% python3 -q
>>> import numpy as np
>>> import numpy.linalg as la
>>> np.set_printoptions(suppress=True, linewidth=100)
>>> F = np.loadtxt("out17.csv", delimiter=",")
>>> F
array([[18.,  9., 14., 20., 14., 12., 20., 16., 14.,  8., 11.],
       [ 9., 26., 15., 18.,  9., 22., 18., 10., 12., 15., 19.],
       [14., 15., 24., 19., 12., 16., 26., 12., 15., 13., 16.],
       [20., 18., 19., 37., 15., 26., 27., 24., 28., 21., 31.],
       [14.,  9., 12., 15., 13., 11., 19., 13., 11.,  5.,  7.],
       [12., 22., 16., 26., 11., 32., 24., 12., 22., 14., 23.],
       [20., 18., 26., 27., 19., 24., 38., 20., 25., 17., 18.],
       [16., 10., 12., 24., 13., 12., 20., 20., 18., 14., 17.],
       [14., 12., 15., 28., 11., 22., 25., 18., 26., 19., 23.],
       [ 8., 15., 13., 21.,  5., 14., 17., 14., 19., 24., 23.],
       [11., 19., 16., 31.,  7., 23., 18., 17., 23., 23., 33.]])
>>> w, evecs = la.eigh(F)
>>> x0 = np.array([2, 1, -2, 2, -2, 0, 0, 0, 2, 2, -2])
>>> (np.sign(evecs[:, -1].round(6)) == np.sign(evecs[0, -1].round(6))).astype(int)
array([1, 1, 1, 1, 1, 1, 1, 1, 1, 1, 1])
>>> round(float(x0 @ F @ x0 / (x0 @ x0)), 1), np.round(w[0], 1), round(float(w[-1]), 1)
(13.0, np.float64(-0.0), 204.1)
>>> np.abs(np.diag(la.qr(F)[1])) > 1e-9
array([ True,  True,  True,  True,  True,  True,  True, False, False, False, False])
>>> np.unique(F.round(6), axis=0).shape
(11, 11)
>>> np.allclose(F[:-1].T @ la.lstsq(F[:-1].T, F[-1])[0], F[-1])
True
>>> J = np.load("w.npy")
>>> J
array([[1, 0, 0, 0, 0, 0, 0, 0, 0, 0, 0, 0, 0, 0],
       [4, 4, 0, 0, 0, 0, 0, 0, 0, 0, 0, 0, 0, 0],
       [3, 4, 0, 0, 0, 0, 0, 0, 0, 0, 0, 0, 0, 0],
       [1, 4, 1, 3, 0, 0, 0, 0, 0, 0, 0, 0, 0, 0],
       [2, 5, 0, 3, 4, 0, 0, 0, 0, 0, 0, 0, 0, 0],
       [5, 4, 5, 4, 2, 5, 0, 0, 0, 0, 0, 0, 0, 0],
       [0, 1, 4, 1, 4, 3, 5, 0, 0, 0, 0, 0, 0, 0],
       [3, 1, 5, 0, 3, 2, 2, 2, 0, 0, 0, 0, 0, 0],
       [5, 0, 4, 3, 0, 5, 1, 0, 5, 0, 0, 0, 0, 0],
       [2, 0, 5, 3, 1, 2, 3, 2, 3, 2, 0, 0, 0, 0],
       [2, 0, 4, 4, 5, 3, 1, 2, 1, 4, 3, 0, 0, 0],
       [5, 2, 5, 3, 4, 4, 5, 0, 1, 1, 3, 0, 0, 0],
       [4, 2, 3, 5, 0, 5, 4, 2, 4, 5, 3, 5, 3, 0],
       [3, 0, 4, 4, 0, 1, 5, 1, 1, 0, 2, 1, 3, 0]])
>>> np.round(la.det(J), 1)
np.float64(0.0)
>>> np.round(np.sort(np.abs(la.eigvals(J))), 1)
array([0., 0., 0., 1., 2., 2., 3., 3., 3., 4., 4., 5., 5., 5.])
>>> np.allclose(J, J.T)
False
>>> round(np.abs(la.eigvals(J)).max(), 1)
np.float64(5.0)
>>> r = la.matrix_rank(J)
>>> r
np.int64(13)
>>> ns = la.svd(J)[2][r:].T
>>> [int(la.matrix_rank(J[:i])) for i in range(1, len(J) + 1)]
[1, 2, 2, 3, 4, 5, 6, 7, 8, 9, 10, 11, 12, 13]
>>> J @ ns
array([[0.],
       [0.],
       [0.],
       [0.],
       [0.],
       [0.],
       [0.],
       [0.],
       [0.],
       [0.],
       [0.],
       [0.],
       [0.],
       [0.]])
>>> la.matrix_rank(J.T @ J), la.matrix_rank(J @ J.T)
(np.int64(13), np.int64(13))
>>> np.allclose(J @ ns, 0)
True
>>> [int(la.matrix_rank(J[:, :j + 1])) for j in range(14)]
[1, 2, 3, 4, 5, 6, 7, 8, 9, 10, 11, 12, 13, 13]
>>> rng = np.random.default_rng(60)
>>> idx = rng.permutation(11)
>>> idx
array([ 8,  6,  0,  7,  9,  5,  4, 10,  3,  2,  1])
>>> out = F[idx][:, idx]
>>> np.diag(out)
array([26., 38., 18., 20., 24., 32., 13., 33., 37., 24., 26.])
>>> np.trace(out)
np.float64(291.0)
>>> np.allclose(out, F)
False
>>> np.round(np.sort(np.abs(la.eigvals(out))), 1) + 0
array([  0. ,   0. ,   0. ,   0. ,   1.8,   6.8,  10.6,  13.6,  22.6,  31.5, 204.1])
>>> out
array([[26., 25., 14., 18., 19., 22., 11., 23., 28., 15., 12.],
       [25., 38., 20., 20., 17., 24., 19., 18., 27., 26., 18.],
       [14., 20., 18., 16.,  8., 12., 14., 11., 20., 14.,  9.],
       [18., 20., 16., 20., 14., 12., 13., 17., 24., 12., 10.],
       [19., 17.,  8., 14., 24., 14.,  5., 23., 21., 13., 15.],
       [22., 24., 12., 12., 14., 32., 11., 23., 26., 16., 22.],
       [11., 19., 14., 13.,  5., 11., 13.,  7., 15., 12.,  9.],
       [23., 18., 11., 17., 23., 23.,  7., 33., 31., 16., 19.],
       [28., 27., 20., 24., 21., 26., 15., 31., 37., 19., 18.],
       [15., 26., 14., 12., 13., 16., 12., 16., 19., 24., 15.],
       [12., 18.,  9., 10., 15., 22.,  9., 19., 18., 15., 26.]])
